$ python -q
>>> import numpy as np
>>> np.set_printoptions(precision=3, suppress=True, linewidth=120)
>>> data = np.array([[0.54, 2.61, 0.36], [1.56, 7.54, 1.04], [0.24, 1.16, 0.16]])
>>> left, sv, Vt = np.linalg.svd(data, full_matrices=False)
>>> np.round(left.T @ data @ Vt.T, 3) + 0
array([[8.308, 0.   , 0.   ],
       [0.   , 0.   , 0.   ],
       [0.   , 0.   , 0.   ]])
>>> np.round(left.T @ left, 3) + 0
array([[1., 0., 0.],
       [0., 1., 0.],
       [0., 0., 1.]])
>>> np.allclose(left * sv @ Vt, data)
True
>>> print(sv.round(3) + 0)
[8.308 0.    0.   ]
>>> (sv > 1e-8).sum()
np.int64(1)
>>> np.round(np.sqrt((sv ** 2).sum()), 3), np.round(np.linalg.norm(data), 3)
(np.float64(8.308), np.float64(8.308))
>>> print(data.sum(axis=0))
[ 2.34 11.31  1.56]
>>> print(round(float(np.linalg.norm(data)), 3))
8.308
>>> data[3]
Traceback (most recent call last):
  File "<python-input-12>", line 1, in <module>
    data[3]
    ~~~~^^^
IndexError: index 3 is out of bounds for axis 0 with size 3
>>> print(data.mean(axis=0))
[0.78 3.77 0.52]
>>> np.abs(data).max()
np.float64(7.54)
>>> np.zeros(3, 3)
Traceback (most recent call last):
  File "<python-input-15>", line 1, in <module>
    np.zeros(3, 3)
    ~~~~~~~~^^^^^^
TypeError: Cannot interpret '3' as a data type
>>> np.linalg.rank(data)
Traceback (most recent call last):
  File "<python-input-16>", line 1, in <module>
    np.linalg.rank(data)
    ^^^^^^^^^^^^^^
AttributeError: module 'numpy.linalg' has no attribute 'rank'
>>> np.diff(data, axis=0)
array([[ 1.02,  4.93,  0.68],
       [-1.32, -6.38, -0.88]])
>>> r0, r1 = data[2], data[1]
>>> round(r0 @ r1, 3)
np.float64(9.287)
>>> print(round(float(r0 @ r0), 3))
1.429
>>> pr = (r0 @ r1) / (r0 @ r0) * r0
>>> np.round(r1 - pr, 3) + 0
array([0., 0., 0.])
>>> np.outer(r0, r1)
array([[0.374, 1.81 , 0.25 ],
       [1.81 , 8.746, 1.206],
       [0.25 , 1.206, 0.166]])
>>> round(float((r1 - pr) @ r0), 3)
-0.0
>>> np.round(np.linalg.norm(r0 + r1) ** 2 + np.linalg.norm(r0 - r1) ** 2, 3)
np.float64(123.591)
>>> np.linalg.matrix_rank(np.outer(r0, r1))
np.int64(1)
>>> r = np.linalg.matrix_rank(data)
>>> r
np.int64(1)
>>> null = np.linalg.svd(data)[2][r:].T
>>> null @ null.T
array([[ 0.96 , -0.195, -0.027],
       [-0.195,  0.058, -0.13 ],
       [-0.027, -0.13 ,  0.982]])
>>> print([int(np.linalg.matrix_rank(data[:i])) for i in range(1, len(data) + 1)])
[1, 1, 1]
>>> np.round(data @ null, 3) + 0
array([[0., 0.],
       [0., 0.],
       [0., 0.]])
>>> [int(np.linalg.matrix_rank(data[:, :j + 1])) for j in range(3)]
[1, 1, 1]
>>> np.allclose(data, data.T)
False
>>> np.allclose(data @ data.T, data.T @ data)
False
>>> data @ data
array([[ 4.45 , 21.506,  2.966],
       [12.854, 62.13 ,  8.57 ],
       [ 1.978,  9.558,  1.318]])
>>> np.round(np.linalg.det(data), 3)
np.float64(0.0)
>>> np.linalg.matrix_power(data, 2)
array([[ 4.45 , 21.506,  2.966],
       [12.854, 62.13 ,  8.57 ],
       [ 1.978,  9.558,  1.318]])
>>> W0 = np.loadtxt("block15.csv", delimiter=",")
>>> W0
array([[ 0.,  0.,  0.],
       [ 0.,  3.,  0.],
       [ 0.,  0., -1.]])
>>> W0[:, 1] @ W0[:, 2]
np.float64(0.0)
>>> print(np.linalg.norm(W0, axis=0))
[0. 3. 1.]
>>> W0.T @ W0
array([[0., 0., 0.],
       [0., 9., 0.],
       [0., 0., 1.]])
>>> np.linalg.pinv(W0)
array([[ 0.   ,  0.   ,  0.   ],
       [ 0.   ,  0.333,  0.   ],
       [ 0.   ,  0.   , -1.   ]])
>>> mat = np.loadtxt("data.csv", delimiter=",")
>>> mat
array([[0., 0., 0., 1.],
       [0., 0., 0., 0.],
       [0., 0., 0., 0.],
       [1., 0., 0., 0.]])
>>> np.all(np.linalg.eigvalsh(mat) > 0)
np.False_
>>> round(np.linalg.eigvalsh(mat).min(), 3)
np.float64(-1.0)
>>> try:
...     np.linalg.cholesky(mat)
... except np.linalg.LinAlgError as e:
...     print(e)
... 
Matrix is not positive definite
>>> hat = np.triu(np.array([[4, -8, 9, -6], [7, -2, 2, -6], [-7, 7, -2, -4], [6, -1, 7, -5]]), 1) + np.eye(4)
>>> other = hat @ mat @ np.linalg.inv(hat)
>>> np.linalg.matrix_rank(other)
np.int64(2)
>>> np.trace(other), np.trace(mat)
(np.float64(0.0), np.float64(0.0))
>>> np.round(np.poly(other), 3) + 0
array([ 1.,  0., -1.,  0.,  0.])
>>> print(round(float(np.linalg.det(other)), 3))
0.0
>>> other
array([[ -6., -48., 150., 277.],
       [ -6., -48., 150., 276.],
       [ -4., -32., 100., 184.],
       [  1.,   8., -25., -46.]])
>>> np.argsort(-np.linalg.norm(data, axis=0).round(6), kind="stable")[:3]
array([1, 0, 2])
>>> round(float(np.linalg.norm(data, 2) / np.linalg.norm(data)), 3)
1.0
>>> np.linalg.matrix_rank(data, rtol=0.1)
np.int64(1)
>>> np.linalg.cond(data) > 100
np.True_
>>> other = np.array([[5, 0, 0]])
>>> X = other.T @ other
>>> X
array([[25,  0,  0],
       [ 0,  0,  0],
       [ 0,  0,  0]])
>>> # looks like rank 1
>>> ev, vecs = np.linalg.eigh(X)
>>> x0 = np.array([5, 4, 0])
>>> vecs * np.maximum(ev, 0) @ vecs.T
array([[25.,  0.,  0.],
       [ 0.,  0.,  0.],
       [ 0.,  0.,  0.]])
>>> np.linalg.eigvalsh(X[1:, 1:])
array([0., 0.])
>>> arr = np.array([[0.0, 0.0, 0.0, -1.0],
...     [0.0, 0.0, -1.0, 0.0],
...     [0.0, -1.0, 0.0, 0.0],
...     [-1.0, 0.0, 0.0, 0.0]])
>>> ev, vecs = np.linalg.eig(arr)
>>> np.sort(np.linalg.eigvals(arr @ arr))
array([1., 1., 1., 1.])
>>> np.sort(np.linalg.eigvals(np.linalg.inv(arr)))
array([-1., -1.,  1.,  1.])
>>> print(np.sort(np.linalg.eigvals(arr.T)))
[-1. -1.  1.  1.]
>>> np.prod(ev)
np.float64(1.0)
>>> K = np.loadtxt("arr.csv", delimiter=",")
>>> K
array([[3., 1., 0., 0.],
       [0., 3., 1., 0.],
       [0., 0., 3., 1.],
       [0., 0., 0., 3.]])
>>> # triangular, det is the product of the diagonal
>>> x0 = np.array([-8, -3, -6, 9])
>>> target = K @ x0
>>> target
array([-27., -15.,  -9.,  27.])
>>> np.linalg.solve(K, target)
array([-8., -3., -6.,  9.])
>>> np.linalg.solve(K, -2 * target)
array([ 16.,   6.,  12., -18.])
>>> print(np.linalg.solve(K, K[:, 3]))
[0. 0. 0. 1.]
>>> m1 = np.load("x.npy")
>>> m1
array([[3., 1., 1., 1.],
       [1., 3., 1., 1.],
       [1., 1., 3., 1.],
       [1., 1., 1., 3.]])
>>> ev, vecs = np.linalg.eig(m1)
>>> np.sort(np.linalg.eigvals(np.linalg.inv(m1)))
array([0.167, 0.5  , 0.5  , 0.5  ])
>>> E = 2 * np.eye(3) + np.eye(3, k=1)
>>> E
array([[2., 1., 0.],
       [0., 2., 1.],
       [0., 0., 2.]])
>>> np.linalg.matrix_power(E, 3)
array([[ 8., 12.,  6.],
       [ 0.,  8., 12.],
       [ 0.,  0.,  8.]])
>>> np.allclose(E @ E.T, E.T @ E)
False
>>> np.linalg.determinant(E)
Traceback (most recent call last):
  File "<python-input-92>", line 1, in <module>
    np.linalg.determinant(E)
    ^^^^^^^^^^^^^^^^^^^^^
AttributeError: module 'numpy.linalg' has no attribute 'determinant'
>>> E @ E
array([[4., 4., 1.],
       [0., 4., 4.],
       [0., 0., 4.]])
>>> print(np.allclose(E, E.T))
False
>>> print(np.trace(E))
6.0
